% ipython --no-banner

In [1]: import numpy as np

In [2]: from numpy import linalg as LA

In [3]: np.set_printoptions(precision=2, suppress=True, linewidth=200)

In [4]: rnd = lambda a: np.round(a, 2) + 0

In [5]: mat = np.minimum.outer(np.arange(1, 5), np.arange(1, 5)) * -2

In [6]: mat
Out[6]: 
array([[-2, -2, -2, -2],
       [-2, -4, -4, -4],
       [-2, -4, -6, -6],
       [-2, -4, -6, -8]])

In [7]: # equal to its transpose

In [8]: w, V = LA.eig(mat)

In [9]: rnd(np.sort(LA.eigvals(LA.inv(mat))))
Out[9]: array([-1.77, -1.17, -0.5 , -0.06])

In [10]: print(rnd(np.prod(w)))
16.0

In [11]: rnd(w)
Out[11]: array([-16.58,  -2.  ,  -0.85,  -0.57])

In [12]: LA.matrix_power(mat, 3)
Out[12]: 
array([[ -240,  -448,  -600,  -680],
       [ -448,  -840, -1128, -1280],
       [ -600, -1128, -1520, -1728],
       [ -680, -1280, -1728, -1968]])

In [13]: print(np.allclose(mat, mat.T))
True

In [14]: mat @ mat
Out[14]: 
array([[ 16,  28,  36,  40],
       [ 28,  52,  68,  76],
       [ 36,  68,  92, 104],
       [ 40,  76, 104, 120]])

In [15]: LA.determinant(mat)
Traceback (most recent call last):
  Cell In[15], line 1
    LA.determinant(mat)
AttributeError: module 'numpy.linalg' has no attribute 'determinant'


In [16]: rnd(np.sort(np.abs(LA.eigvals(mat))))
Out[16]: array([ 0.57,  0.85,  2.  , 16.58])

In [17]: rnd(LA.det(mat))
Out[17]: np.float64(16.0)

In [18]: np.trace(mat)
Out[18]: np.int64(-20)

In [19]: (mat + mat.T) / 2
Out[19]: 
array([[-2., -2., -2., -2.],
       [-2., -4., -4., -4.],
       [-2., -4., -6., -6.],
       [-2., -4., -6., -8.]])

In [20]: w, V = LA.eigh(mat)

In [21]: x0 = np.array([1, 2, -2, -1])

In [22]: V * np.maximum(w, 0) @ V.T
Out[22]: 
array([[0., 0., 0., 0.],
       [0., 0., 0., 0.],
       [0., 0., 0., 0.],
       [0., 0., 0., 0.]])

In [23]: rnd(LA.eigvalsh(mat[1:, 1:]))
Out[23]: array([-15.78,  -1.57,  -0.65])

In [24]: print(np.abs(mat).sum(axis=1).max(), rnd(np.abs(w).max()))
20 16.58

In [25]: W0 = np.load("dump.npy")

In [26]: print(W0)
[[0 0 1 0 0 0 0 0 0 0]
 [0 0 0 0 1 0 0 0 0 0]
 [0 0 0 0 0 0 0 0 1 0]
 [0 0 0 1 0 0 0 0 0 0]
 [0 0 0 0 0 0 1 0 0 0]
 [0 0 0 0 0 1 0 0 0 0]
 [0 1 0 0 0 0 0 0 0 0]
 [1 0 0 0 0 0 0 0 0 0]
 [0 0 0 0 0 0 0 1 0 0]
 [0 0 0 0 0 0 0 0 0 1]]

In [27]: # row-stochastic, so 1 is an eigenvalue

In [28]: T = np.stack([W0, -3 * W0, W0[::-1]])

In [29]: T.shape
Out[29]: (3, 10, 10)

In [30]: rnd(LA.norm(T, axis=(1, 2)))
Out[30]: array([3.16, 9.49, 3.16])

In [31]: LA.matrix_rank(T.reshape(3, -1))
Out[31]: np.int64(2)

In [32]: LA.matrix_rank(T)
Out[32]: array([10, 10, 10])

In [33]: rnd(LA.det(T))
Out[33]: array([    -1., -59049.,      1.])

In [34]: theta = np.radians(45)

In [35]: r_ = np.eye(10)

In [36]: r_[7, 7] = r_[9, 9] = np.cos(theta)

In [37]: r_[7, 9], r_[9, 7] = -np.sin(theta), np.sin(theta)

In [38]: rnd(r_)
Out[38]: 
array([[ 1.  ,  0.  ,  0.  ,  0.  ,  0.  ,  0.  ,  0.  ,  0.  ,  0.  ,  0.  ],
       [ 0.  ,  1.  ,  0.  ,  0.  ,  0.  ,  0.  ,  0.  ,  0.  ,  0.  ,  0.  ],
       [ 0.  ,  0.  ,  1.  ,  0.  ,  0.  ,  0.  ,  0.  ,  0.  ,  0.  ,  0.  ],
       [ 0.  ,  0.  ,  0.  ,  1.  ,  0.  ,  0.  ,  0.  ,  0.  ,  0.  ,  0.  ],
       [ 0.  ,  0.  ,  0.  ,  0.  ,  1.  ,  0.  ,  0.  ,  0.  ,  0.  ,  0.  ],
       [ 0.  ,  0.  ,  0.  ,  0.  ,  0.  ,  1.  ,  0.  ,  0.  ,  0.  ,  0.  ],
       [ 0.  ,  0.  ,  0.  ,  0.  ,  0.  ,  0.  ,  1.  ,  0.  ,  0.  ,  0.  ],
       [ 0.  ,  0.  ,  0.  ,  0.  ,  0.  ,  0.  ,  0.  ,  0.71,  0.  , -0.71],
       [ 0.  ,  0.  ,  0.  ,  0.  ,  0.  ,  0.  ,  0.  ,  0.  ,  1.  ,  0.  ],
       [ 0.  ,  0.  ,  0.  ,  0.  ,  0.  ,  0.  ,  0.  ,  0.71,  0.  ,  0.71]])

In [39]: B = W0 @ r_.T

In [40]: np.allclose(W0 @ W0.T, B @ B.T)
Out[40]: True

In [41]: (W0 != 0).astype(int)
Out[41]: 
array([[0, 0, 1, 0, 0, 0, 0, 0, 0, 0],
       [0, 0, 0, 0, 1, 0, 0, 0, 0, 0],
       [0, 0, 0, 0, 0, 0, 0, 0, 1, 0],
       [0, 0, 0, 1, 0, 0, 0, 0, 0, 0],
       [0, 0, 0, 0, 0, 0, 1, 0, 0, 0],
       [0, 0, 0, 0, 0, 1, 0, 0, 0, 0],
       [0, 1, 0, 0, 0, 0, 0, 0, 0, 0],
       [1, 0, 0, 0, 0, 0, 0, 0, 0, 0],
       [0, 0, 0, 0, 0, 0, 0, 1, 0, 0],
       [0, 0, 0, 0, 0, 0, 0, 0, 0, 1]])

In [42]: rnd(LA.det(W0))
Out[42]: np.float64(-1.0)

In [43]: W0 @ W0
Out[43]: 
array([[0, 0, 0, 0, 0, 0, 0, 0, 1, 0],
       [0, 0, 0, 0, 0, 0, 1, 0, 0, 0],
       [0, 0, 0, 0, 0, 0, 0, 1, 0, 0],
       [0, 0, 0, 1, 0, 0, 0, 0, 0, 0],
       [0, 1, 0, 0, 0, 0, 0, 0, 0, 0],
       [0, 0, 0, 0, 0, 1, 0, 0, 0, 0],
       [0, 0, 0, 0, 1, 0, 0, 0, 0, 0],
       [0, 0, 1, 0, 0, 0, 0, 0, 0, 0],
       [1, 0, 0, 0, 0, 0, 0, 0, 0, 0],
       [0, 0, 0, 0, 0, 0, 0, 0, 0, 1]])

In [44]: feats = np.loadtxt("case13.csv", delimiter=",")

In [45]: feats
Out[45]: 
array([[-4.,  9., -9., -1., -3., -1., -3.,  4., -1.,  2.,  5., -6., -1.],
       [-1., -4.,  9., -9., -1., -3., -1., -3.,  4., -1.,  2.,  5., -6.],
       [-6., -1., -4.,  9., -9., -1., -3., -1., -3.,  4., -1.,  2.,  5.],
       [ 5., -6., -1., -4.,  9., -9., -1., -3., -1., -3.,  4., -1.,  2.],
       [ 2.,  5., -6., -1., -4.,  9., -9., -1., -3., -1., -3.,  4., -1.],
       [-1.,  2.,  5., -6., -1., -4.,  9., -9., -1., -3., -1., -3.,  4.],
       [ 4., -1.,  2.,  5., -6., -1., -4.,  9., -9., -1., -3., -1., -3.],
       [-3.,  4., -1.,  2.,  5., -6., -1., -4.,  9., -9., -1., -3., -1.],
       [-1., -3.,  4., -1.,  2.,  5., -6., -1., -4.,  9., -9., -1., -3.],
       [-3., -1., -3.,  4., -1.,  2.,  5., -6., -1., -4.,  9., -9., -1.],
       [-1., -3., -1., -3.,  4., -1.,  2.,  5., -6., -1., -4.,  9., -9.],
       [-9., -1., -3., -1., -3.,  4., -1.,  2.,  5., -6., -1., -4.,  9.],
       [ 9., -9., -1., -3., -1., -3.,  4., -1.,  2.,  5., -6., -1., -4.]])

In [46]: rng = np.random.default_rng(38)

In [47]: B = feats + rng.integers(-2, 3, (13, 2)) @ rng.integers(-2, 3, (2, 13))

In [48]: B
Out[48]: 
array([[ -4.,   8.,  -8.,   0.,  -1.,  -1.,  -1.,   5.,   0.,   2.,   3.,  -5.,   0.],
       [ -3.,  -6.,  10.,  -7.,   0.,  -2.,   0.,  -1.,   7.,   0.,   2.,   7.,  -5.],
       [ -4.,  -1.,  -3.,   9.,  -6.,  -2.,   0.,  -1.,  -4.,   3.,  -5.,   2.,   6.],
       [  7.,  -5.,  -1.,  -5.,  10., -10.,   0.,  -4.,  -3.,  -4.,   2.,  -2.,   2.],
       [  6.,   5.,  -4.,  -1.,   2.,   7.,  -3.,  -1.,  -5.,  -3., -11.,   4.,   1.],
       [ -5.,  -2.,   7.,  -2.,   1.,  -2.,  11.,  -5.,   5.,  -1.,  -1.,   1.,   6.],
       [  8.,   1.,   2.,   3.,  -4.,  -3.,  -2.,   7., -13.,  -3.,  -7.,  -3.,  -3.],
       [ -3.,   5.,  -2.,   1.,   3.,  -6.,  -3.,  -5.,   8.,  -9.,   1.,  -4.,  -2.],
       [ -1.,  -1.,   2.,  -3.,  -2.,   5., -10.,  -3.,  -6.,   9.,  -5.,  -3.,  -5.],
       [ -3.,   0.,  -4.,   3.,  -3.,   2.,   3.,  -7.,  -2.,  -4.,  11., -10.,  -2.],
       [ -5.,  -4.,  -2.,  -2.,   0.,   1.,  -2.,   6.,  -3.,   1.,   2.,  10., -10.],
       [-13.,  -5.,  -1.,   3.,  -1.,   6.,   1.,   6.,  11.,  -4.,  -1.,   0.,  11.],
       [ 11.,  -6.,  -3.,  -6.,  -4.,  -4.,   1.,  -4.,  -2.,   4.,  -4.,  -4.,  -6.]])

In [49]: np.abs(B - feats).sum(axis=1)
Out[49]: array([13., 19., 17., 14., 34., 38., 28., 13., 26., 13., 31., 38., 32.])

In [50]: rnd(LA.svd(B - feats, compute_uv=False))
Out[50]: array([22.54, 21.22,  0.  ,  0.  ,  0.  ,  0.  ,  0.  ,  0.  ,  0.  ,  0.  ,  0.  ,  0.  ,  0.  ])

In [51]: x0 = np.array([2, -1, 0, 1, -2, 1, 1, 0, -1, 2, 2, -1, 1])

In [52]: np.sign((feats @ x0).round(6))
Out[52]: array([ 1., -1.,  1., -1., -1., -1.,  1., -1., -1.,  1., -1., -1.,  1.])

In [53]: (feats @ x0).argmax()
Out[53]: np.int64(9)

In [54]: feats @ np.eye(13)[4]
Out[54]: array([-3., -1., -9.,  9., -4., -1., -6.,  5.,  2., -1.,  4., -3., -1.])

In [55]: print(feats @ x0)
[  4. -22.  24. -10.  -4.  -3.  20. -52.  -3.  27. -31. -15.  20.]

In [56]: F = np.loadtxt("out11.csv", delimiter=",")

In [57]: F
Out[57]: 
array([[-5.,  5., -5.,  5., -5.,  5.],
       [ 4.,  3.,  4.,  3.,  4.,  3.],
       [ 0.,  3.,  0.,  3.,  0.,  3.],
       [-5.,  5., -5.,  5., -5.,  5.],
       [ 4.,  3.,  4.,  3.,  4.,  3.],
       [ 0.,  3.,  0.,  3.,  0.,  3.]])

In [58]: rnd(np.trace(LA.pinv(F) @ F))
Out[58]: np.float64(2.0)

In [59]: np.abs(np.diag(LA.qr(F)[1])) > 1e-9
Out[59]: array([ True,  True, False, False, False, False])

In [60]: r = LA.matrix_rank(F)

In [61]: r
Out[61]: np.int64(2)

In [62]: N = LA.svd(F)[2][r:].T

In [63]: print([int(LA.matrix_rank(np.delete(F, i, axis=0))) for i in range(6)])
[2, 2, 2, 2, 2, 2]

In [64]: rnd(N @ N.T)
Out[64]: 
array([[ 0.67,  0.  , -0.33,  0.  , -0.33,  0.  ],
       [ 0.  ,  0.67,  0.  , -0.33,  0.  , -0.33],
       [-0.33,  0.  ,  0.67,  0.  , -0.33,  0.  ],
       [ 0.  , -0.33,  0.  ,  0.67,  0.  , -0.33],
       [-0.33,  0.  , -0.33,  0.  ,  0.67,  0.  ],
       [ 0.  , -0.33,  0.  , -0.33,  0.  ,  0.67]])

In [65]: rnd(F @ N)
Out[65]: 
array([[0., 0., 0., 0.],
       [0., 0., 0., 0.],
       [0., 0., 0., 0.],
       [0., 0., 0., 0.],
       [0., 0., 0., 0.],
       [0., 0., 0., 0.]])

In [66]: U, sig, Vt = LA.svd(F)

In [67]: rnd(sig)
Out[67]: array([18.17, 13.18,  0.  ,  0.  ,  0.  ,  0.  ])

In [68]: np.argmax(sig[:-1] / (sig[1:] + 1e-6)) + 1
Out[68]: np.int64(2)

In [69]: B = U[:, :2] @ np.diag(sig[:2]) @ Vt[:2]

In [70]: rnd(np.abs(F - B).max())
Out[70]: np.float64(0.0)

In [71]: print(rnd(LA.norm(F - B) / LA.norm(F)))
0.0

In [72]: rnd(B)
Out[72]: 
array([[-5.,  5., -5.,  5., -5.,  5.],
       [ 4.,  3.,  4.,  3.,  4.,  3.],
       [ 0.,  3.,  0.,  3.,  0.,  3.],
       [-5.,  5., -5.,  5., -5.,  5.],
       [ 4.,  3.,  4.,  3.,  4.,  3.],
       [ 0.,  3.,  0.,  3.,  0.,  3.]])
